$ python3 -q
>>> import numpy as np
>>> np.set_printoptions(precision=2, suppress=True, linewidth=100)
>>> def rd(a):
...     return np.round(a, 2) + 0
... 
>>> A = np.load("arr.npy")
>>> A
array([[ 35.,  30.,  24.,  54.,  12., -12., -54., -24.,  48.],
       [ 30.,  24.,  20.,  45.,  10., -10., -45., -20.,  40.],
       [ 24.,  20.,  15.,  36.,   8.,  -8., -36., -16.,  32.],
       [ 54.,  45.,  36.,  80.,  18., -18., -81., -36.,  72.],
       [ 12.,  10.,   8.,  18.,   3.,  -4., -18.,  -8.,  16.],
       [-12., -10.,  -8., -18.,  -4.,   3.,  18.,   8., -16.],
       [-54., -45., -36., -81., -18.,  18.,  80.,  36., -72.],
       [-24., -20., -16., -36.,  -8.,   8.,  36.,  15., -32.],
       [ 48.,  40.,  32.,  72.,  16., -16., -72., -32.,  63.]])
>>> [round(float(np.linalg.det(A[:i, :i])), 2) + 0 for i in range(1, 10)]
[35.0, -60.0, 76.0, -157.0, 161.0, -165.0, 246.0, -262.0, 326.0]
>>> np.all(np.linalg.eigvalsh(A) > 0)
np.False_
>>> vals, evecs = np.linalg.eigh(A)
>>> np.abs(evecs[:, -1]).round(6).argmax()
np.int64(3)
>>> np.unique(vals.round(6) + 0, return_counts=True)[1]
array([8, 1])
>>> rd(vals)
array([ -1.,  -1.,  -1.,  -1.,  -1.,  -1.,  -1.,  -1., 326.])
>>> O, evecs = np.linalg.qr(A[:, :7])[0], np.linalg.qr(A[:, 7:])[0]
>>> sigma = np.linalg.svd(O.T @ evecs, compute_uv=False)
>>> rd(np.degrees(np.arccos(sigma.clip(0, 1))))
array([ 0.41, 90.  ])
>>> (sigma > 0.9).sum()
np.int64(1)
>>> rd(sigma)
array([1., 0.])
>>> [round(float(x), 2) for x in np.linalg.svd(A, compute_uv=False)[:3]]
[326.0, 1.0, 1.0]
>>> rd(np.abs(np.linalg.svd(A)[2][-1]))
array([0.92, 0.16, 0.05, 0.17, 0.06, 0.06, 0.17, 0.05, 0.22])
>>> rd(np.linalg.norm(A, 2) / np.linalg.norm(A))
np.float64(1.0)
>>> rng = np.random.default_rng(70)
>>> labels = rng.permutation(9)
>>> labels
array([1, 0, 5, 8, 3, 6, 2, 4, 7])
>>> other = A[labels][:, labels]
>>> rd(np.linalg.det(other)), rd(np.linalg.det(A[labels]))
(np.float64(326.0), np.float64(326.0))
>>> other
array([[ 24.,  30., -10.,  40.,  45., -45.,  20.,  10., -20.],
       [ 30.,  35., -12.,  48.,  54., -54.,  24.,  12., -24.],
       [-10., -12.,   3., -16., -18.,  18.,  -8.,  -4.,   8.],
       [ 40.,  48., -16.,  63.,  72., -72.,  32.,  16., -32.],
       [ 45.,  54., -18.,  72.,  80., -81.,  36.,  18., -36.],
       [-45., -54.,  18., -72., -81.,  80., -36., -18.,  36.],
       [ 20.,  24.,  -8.,  32.,  36., -36.,  15.,   8., -16.],
       [ 10.,  12.,  -4.,  16.,  18., -18.,   8.,   3.,  -8.],
       [-20., -24.,   8., -32., -36.,  36., -16.,  -8.,  15.]])
>>> np.trace(other)
np.float64(318.0)
>>> mat = 3 * np.eye(7) + np.ones((7, 7))
>>> mat
array([[4., 1., 1., 1., 1., 1., 1.],
       [1., 4., 1., 1., 1., 1., 1.],
       [1., 1., 4., 1., 1., 1., 1.],
       [1., 1., 1., 4., 1., 1., 1.],
       [1., 1., 1., 1., 4., 1., 1.],
       [1., 1., 1., 1., 1., 4., 1.],
       [1., 1., 1., 1., 1., 1., 4.]])
>>> low = np.linalg.cholesky(mat)
>>> rd(low @ low.T)
array([[4., 1., 1., 1., 1., 1., 1.],
       [1., 4., 1., 1., 1., 1., 1.],
       [1., 1., 4., 1., 1., 1., 1.],
       [1., 1., 1., 4., 1., 1., 1.],
       [1., 1., 1., 1., 4., 1., 1.],
       [1., 1., 1., 1., 1., 4., 1.],
       [1., 1., 1., 1., 1., 1., 4.]])
>>> rd(low)
array([[2.  , 0.  , 0.  , 0.  , 0.  , 0.  , 0.  ],
       [0.5 , 1.94, 0.  , 0.  , 0.  , 0.  , 0.  ],
       [0.5 , 0.39, 1.9 , 0.  , 0.  , 0.  , 0.  ],
       [0.5 , 0.39, 0.32, 1.87, 0.  , 0.  , 0.  ],
       [0.5 , 0.39, 0.32, 0.27, 1.85, 0.  , 0.  ],
       [0.5 , 0.39, 0.32, 0.27, 0.23, 1.84, 0.  ],
       [0.5 , 0.39, 0.32, 0.27, 0.23, 0.2 , 1.83]])
>>> rd(np.diag(low) ** 2)
array([4.  , 3.75, 3.6 , 3.5 , 3.43, 3.38, 3.33])
>>> vals, evecs = np.linalg.eigh(mat)
>>> x = np.array([5, -3, -4, 5, 4, 5, -5])
>>> rd(evecs * np.maximum(vals, 0) @ evecs.T)
array([[4., 1., 1., 1., 1., 1., 1.],
       [1., 4., 1., 1., 1., 1., 1.],
       [1., 1., 4., 1., 1., 1., 1.],
       [1., 1., 1., 4., 1., 1., 1.],
       [1., 1., 1., 1., 4., 1., 1.],
       [1., 1., 1., 1., 1., 4., 1.],
       [1., 1., 1., 1., 1., 1., 4.]])
>>> (np.sign(evecs[:, -1].round(6)) == np.sign(evecs[0, -1].round(6))).astype(int)
array([1, 1, 1, 1, 1, 1, 1])
>>> rd(np.linalg.eigvalsh(mat[1:, 1:]))
array([3., 3., 3., 3., 3., 9.])
>>> arr = np.loadtxt("x.csv", delimiter=",")
>>> arr
array([[ 0., -2.,  0., -2., -2., -1.,  1.],
       [ 2.,  0.,  0., -2.,  0., -1.,  0.],
       [ 1.,  2., -2.,  2.,  1.,  0.,  2.],
       [ 1., -1., -1., -2.,  0.,  0.,  2.],
       [ 2., -1., -1., -2., -1., -2., -1.],
       [ 2., -1.,  0.,  2., -1., -2.,  0.],
       [ 0., -1., -2., -2.,  0.,  2., -2.]])
>>> np.allclose(arr @ arr.T, arr.T @ arr)
False
>>> rd(np.linalg.det(arr))
np.float64(-414.0)
>>> (arr + arr.T) / 2
array([[ 0. ,  0. ,  0.5, -0.5,  0. ,  0.5,  0.5],
       [ 0. ,  0. ,  1. , -1.5, -0.5, -1. , -0.5],
       [ 0.5,  1. , -2. ,  0.5,  0. ,  0. ,  0. ],
       [-0.5, -1.5,  0.5, -2. , -1. ,  1. ,  0. ],
       [ 0. , -0.5,  0. , -1. , -1. , -1.5, -0.5],
       [ 0.5, -1. ,  0. ,  1. , -1.5, -2. ,  1. ],
       [ 0.5, -0.5,  0. ,  0. , -0.5,  1. , -2. ]])
>>> (arr - arr.T) / 2
array([[ 0. , -2. , -0.5, -1.5, -2. , -1.5,  0.5],
       [ 2. ,  0. , -1. , -0.5,  0.5,  0. ,  0.5],
       [ 0.5,  1. ,  0. ,  1.5,  1. ,  0. ,  2. ],
       [ 1.5,  0.5, -1.5,  0. ,  1. , -1. ,  2. ],
       [ 2. , -0.5, -1. , -1. ,  0. , -0.5, -0.5],
       [ 1.5,  0. ,  0. ,  1. ,  0.5,  0. , -1. ],
       [-0.5, -0.5, -2. , -2. ,  0.5,  1. ,  0. ]])
>>> arr @ arr
array([[-12.,   4.,   2.,   8.,   3.,  10.,  -4.],
       [ -4.,  -1.,   2.,  -2.,  -3.,   0.,  -2.],
       [  6., -11.,  -3., -20.,  -5.,  -1.,  -4.],
       [ -5.,  -4.,   0.,  -2.,  -3.,   4.,  -9.],
       [-11.,   0.,   7.,   0.,  -2.,   3.,  -1.],
       [ -6.,  -3.,  -1.,  -8.,  -1.,   5.,   7.],
       [ -2.,  -2.,  10.,  10.,  -4.,  -7.,  -4.]])
>>> rd(np.sort(np.abs(np.linalg.eigvals(arr))))
array([0.57, 1.45, 1.85, 3.6 , 3.6 , 4.55, 4.55])
